% ipython --no-banner

In [1]: import numpy as np

In [2]: np.set_printoptions(precision=1, suppress=True, linewidth=200, floatmode="fixed")

In [3]: arr = np.load("x.npy")

In [4]: arr
Out[4]: 
array([[-11.8,   6.4,  24.6,  20.3,  -3.9],
       [-13.1,   6.3,  23.9,  22.0,  -3.5],
       [-13.5,   5.6,  24.2,  21.1,  -3.0],
       [-10.7,   5.4,  24.2,  22.2,  -5.1],
       [-13.8,   7.8,  24.2,  21.7,  -3.7],
       [-11.7,   5.2,  22.3,  19.5,  -2.8],
       [-12.3,   6.0,  22.7,  19.6,  -3.3],
       [-12.4,   6.6,  23.4,  21.2,  -3.0],
       [-12.0,   6.2,  23.1,  21.3,  -3.3],
       [-11.9,   5.2,  23.3,  20.6,  -4.6],
       [-11.2,   5.8,  23.3,  19.3,  -3.8],
       [-12.8,   7.8,  23.0,  21.0,  -2.5],
       [-11.5,   7.0,  23.1,  21.5,  -2.9],
       [ -9.8,   5.1,  23.7,  21.5,  -4.1],
       [-11.1,   6.7,  24.2,  23.2,  -2.5],
       [-13.0,   5.1,  23.7,  24.0,  -3.9],
       [-11.7,   6.0,  22.7,  21.1,  -2.9],
       [-13.1,   7.0,  23.2,  20.4,  -2.9],
       [-10.4,   5.3,  24.9,  21.4,  -2.8],
       [-10.6,   6.1,  23.5,  21.2,  -4.7],
       [-11.7,   5.8,  23.8,  20.5,  -4.9],
       [-12.0,   6.6,  25.6,  21.6,  -1.8],
       [-14.6,   4.4,  23.7,  20.4,  -2.0],
       [-12.6,   4.9,  24.2,  18.4,  -4.7],
       [-14.2,   5.3,  23.2,  21.5,  -4.0],
       [-12.6,   4.3,  24.4,  21.4,  -3.4],
       [-10.7,   5.2,  24.3,  21.1,  -4.1],
       [-12.9,   4.7,  25.4,  22.4,  -1.5],
       [-10.1,   6.1,  21.9,  21.4,  -2.9],
       [-13.4,   5.8,  23.3,  21.3,  -2.9]])

In [5]: proj = arr @ np.linalg.solve(arr.T @ arr, arr.T)

In [6]: np.round(np.diag(proj), 1) + 0
Out[6]: array([0.1, 0.1, 0.1, 0.2, 0.2, 0.0, 0.1, 0.1, 0.1, 0.1, 0.1, 0.2, 0.1, 0.2, 0.2, 0.4, 0.1, 0.1, 0.2, 0.1, 0.1, 0.3, 0.3, 0.4, 0.2, 0.2, 0.1, 0.3, 0.2, 0.1])

In [7]: np.round(np.linalg.eigvalsh(proj), 1) + 0
Out[7]: array([0.0, 0.0, 0.0, 0.0, 0.0, 0.0, 0.0, 0.0, 0.0, 0.0, 0.0, 0.0, 0.0, 0.0, 0.0, 0.0, 0.0, 0.0, 0.0, 0.0, 0.0, 0.0, 0.0, 0.0, 0.0, 1.0, 1.0, 1.0, 1.0, 1.0])

In [8]: vec = np.array([-4, -4, 9, -9, 7])

In [9]: target = arr @ vec

In [10]: np.linalg.lstsq(arr, target)[0]
Out[10]: array([-4.0, -4.0,  9.0, -9.0,  7.0])

In [11]: rng = np.random.default_rng(790809)

In [12]: target = target + 0.3 * rng.normal(size=30)

In [13]: target
Out[13]: array([33.2, 20.1, 38.7,  3.6, 20.6, 31.6, 30.0, 22.7, 16.6, 19.4, 30.3, 20.7, 12.3, 10.0,  9.0,  1.6, 17.1, 29.4, 32.0,  5.5, 18.8, 45.3, 56.9, 50.4, 23.0, 35.9, 22.3, 49.2,  0.7, 28.3])

In [14]: b, *_ = np.linalg.lstsq(arr, target)

In [15]: [round(float(np.linalg.norm(np.linalg.solve(arr.T @ arr + lam * np.eye(5), arr.T @ target))), 2) for lam in (0, 1, 10, 100)]
Out[15]: [15.55, 14.87, 10.85, 3.28]

In [16]: b.round()
Out[16]: array([-4.0, -4.0,  9.0, -9.0,  7.0])

In [17]: b
Out[17]: array([-4.1, -4.0,  8.9, -9.0,  7.0])

In [18]: Ac = (arr - arr.mean(axis=0)) / arr.std(axis=0)

In [19]: Ac.std(axis=0)
Out[19]: array([1.0, 1.0, 1.0, 1.0, 1.0])

In [20]: b = np.linalg.lstsq(np.delete(Ac, 4, axis=1), Ac[:, 4])[0]

In [21]: b
Out[21]: array([-0.3,  0.2,  0.1,  0.1])

In [22]: np.round(np.linalg.norm(arr[26] - arr[2]), 1)
Out[22]: np.float64(3.0)

In [23]: np.linalg.norm(arr, axis=0)
Out[23]: array([ 66.6,  32.4, 129.9, 115.9,  19.2])

In [24]: np.round(np.linalg.norm(arr[26], 1), 1), round(float(np.linalg.norm(arr[26], np.inf)), 1)
Out[24]: (np.float64(65.4), 24.3)

In [25]: round(np.linalg.norm(arr) ** 2 / np.linalg.norm(arr, 2) ** 2, 1)
Out[25]: np.float64(1.0)

In [26]: A = np.loadtxt("a.csv", delimiter=",")

In [27]: A
Out[27]: 
array([[ 15.0,  -1.0, -12.0,  12.0,   3.0, -10.0,   6.0,  11.0],
       [ -1.0,  24.0,   3.0, -13.0,  11.0,  -6.0,  -5.0,  -2.0],
       [-12.0,   3.0,  17.0, -10.0,  -4.0,  12.0,  -3.0, -14.0],
       [ 12.0, -13.0, -10.0,  22.0,  -3.0,  -3.0,  14.0,   6.0],
       [  3.0,  11.0,  -4.0,  -3.0,  13.0,   3.0,  -3.0,   5.0],
       [-10.0,  -6.0,  12.0,  -3.0,   3.0,  27.0,  -3.0,  -8.0],
       [  6.0,  -5.0,  -3.0,  14.0,  -3.0,  -3.0,  12.0,   1.0],
       [ 11.0,  -2.0, -14.0,   6.0,   5.0,  -8.0,   1.0,  24.0]])

In [28]: u = np.array([0, -2, 3])

In [29]: np.array([np.convolve(row, u, "same") for row in A])
Out[29]: 
array([[-30.0,  47.0,  21.0, -60.0,  30.0,  29.0, -42.0,  -4.0],
       [  2.0, -51.0,  66.0,  35.0, -61.0,  45.0,  -8.0, -11.0],
       [ 24.0, -42.0, -25.0,  71.0, -22.0, -36.0,  42.0,  19.0],
       [-24.0,  62.0, -19.0, -74.0,  72.0,  -3.0, -37.0,  30.0],
       [ -6.0, -13.0,  41.0,  -6.0, -35.0,  33.0,  15.0, -19.0],
       [ 20.0, -18.0, -42.0,  42.0, -15.0, -45.0,  87.0,   7.0],
       [-12.0,  28.0,  -9.0, -37.0,  48.0,  -3.0, -33.0,  34.0],
       [-22.0,  37.0,  22.0, -54.0,   8.0,  31.0, -26.0, -45.0]])

In [30]: np.convolve(A[0], u)
Out[30]: array([  0.0, -30.0,  47.0,  21.0, -60.0,  30.0,  29.0, -42.0,  -4.0,  33.0])

In [31]: np.polyval(u, A[0])
Out[31]: array([-27.0,   5.0,  27.0, -21.0,  -3.0,  23.0,  -9.0, -19.0])

In [32]: np.correlate(A[0], A[2], "full")
Out[32]: array([-210.0,  -31.0,  351.0, -204.0, -368.0,  588.0,   82.0, -811.0,  229.0,  439.0, -409.0,  -74.0,  325.0,  -39.0, -132.0])
